>>> import numpy as np
>>> from numpy import linalg as LA
>>> np.set_printoptions(precision=3, suppress=True, linewidth=120)
>>> def rnd(a):
...     return np.round(a, 3) + 0
... 
>>> M = np.load("x.npy")
>>> M
array([[3, 2, 2, 0, 2, 0, 0, 0, 0, 0, 2],
       [1, 2, 3, 0, 0, 0, 0, 0, 2, 0, 0],
       [3, 3, 0, 0, 1, 0, 0, 0, 1, 0, 2],
       [0, 0, 0, 1, 0, 0, 0, 0, 0, 2, 0],
       [1, 2, 2, 0, 2, 0, 0, 0, 2, 0, 2],
       [0, 0, 0, 0, 0, 3, 0, 0, 0, 3, 0],
       [0, 0, 0, 0, 0, 0, 0, 0, 0, 0, 0],
       [0, 0, 0, 0, 0, 0, 3, 0, 0, 0, 0],
       [3, 3, 1, 0, 3, 0, 0, 0, 3, 0, 0],
       [0, 0, 0, 2, 0, 2, 0, 0, 0, 2, 0],
       [1, 1, 1, 0, 3, 0, 0, 0, 2, 0, 2]])
>>> # rank 10
>>> rnd(M @ LA.pinv(M) @ M)
array([[3., 2., 2., 0., 2., 0., 0., 0., 0., 0., 2.],
       [1., 2., 3., 0., 0., 0., 0., 0., 2., 0., 0.],
       [3., 3., 0., 0., 1., 0., 0., 0., 1., 0., 2.],
       [0., 0., 0., 1., 0., 0., 0., 0., 0., 2., 0.],
       [1., 2., 2., 0., 2., 0., 0., 0., 2., 0., 2.],
       [0., 0., 0., 0., 0., 3., 0., 0., 0., 3., 0.],
       [0., 0., 0., 0., 0., 0., 0., 0., 0., 0., 0.],
       [0., 0., 0., 0., 0., 0., 3., 0., 0., 0., 0.],
       [3., 3., 1., 0., 3., 0., 0., 0., 3., 0., 0.],
       [0., 0., 0., 2., 0., 2., 0., 0., 0., 2., 0.],
       [1., 1., 1., 0., 3., 0., 0., 0., 2., 0., 2.]])
>>> rnd(np.trace(LA.pinv(M) @ M))
np.float64(10.0)
>>> LA.lstsq(M[:-1].T, M[-1])[2]
np.int32(9)
>>> np.unique(M.round(6), axis=0).shape
(11, 11)
>>> r = LA.matrix_rank(M)
>>> r
np.int64(10)
>>> ns = LA.svd(M)[2][r:].T
>>> np.allclose(M @ ns, 0)
True
>>> rnd(ns[:, 0] / ns[np.abs(ns[:, 0]).round(6).argmax(), 0])
array([0., 0., 0., 0., 0., 0., 0., 1., 0., 0., 0.])
>>> LA.matrix_rank(M.T @ M), LA.matrix_rank(M @ M.T)
(np.int64(10), np.int64(10))
>>> rnd(ns @ ns.T)
array([[0., 0., 0., 0., 0., 0., 0., 0., 0., 0., 0.],
       [0., 0., 0., 0., 0., 0., 0., 0., 0., 0., 0.],
       [0., 0., 0., 0., 0., 0., 0., 0., 0., 0., 0.],
       [0., 0., 0., 0., 0., 0., 0., 0., 0., 0., 0.],
       [0., 0., 0., 0., 0., 0., 0., 0., 0., 0., 0.],
       [0., 0., 0., 0., 0., 0., 0., 0., 0., 0., 0.],
       [0., 0., 0., 0., 0., 0., 0., 0., 0., 0., 0.],
       [0., 0., 0., 0., 0., 0., 0., 1., 0., 0., 0.],
       [0., 0., 0., 0., 0., 0., 0., 0., 0., 0., 0.],
       [0., 0., 0., 0., 0., 0., 0., 0., 0., 0., 0.],
       [0., 0., 0., 0., 0., 0., 0., 0., 0., 0., 0.]])
>>> ns.shape
(11, 1)
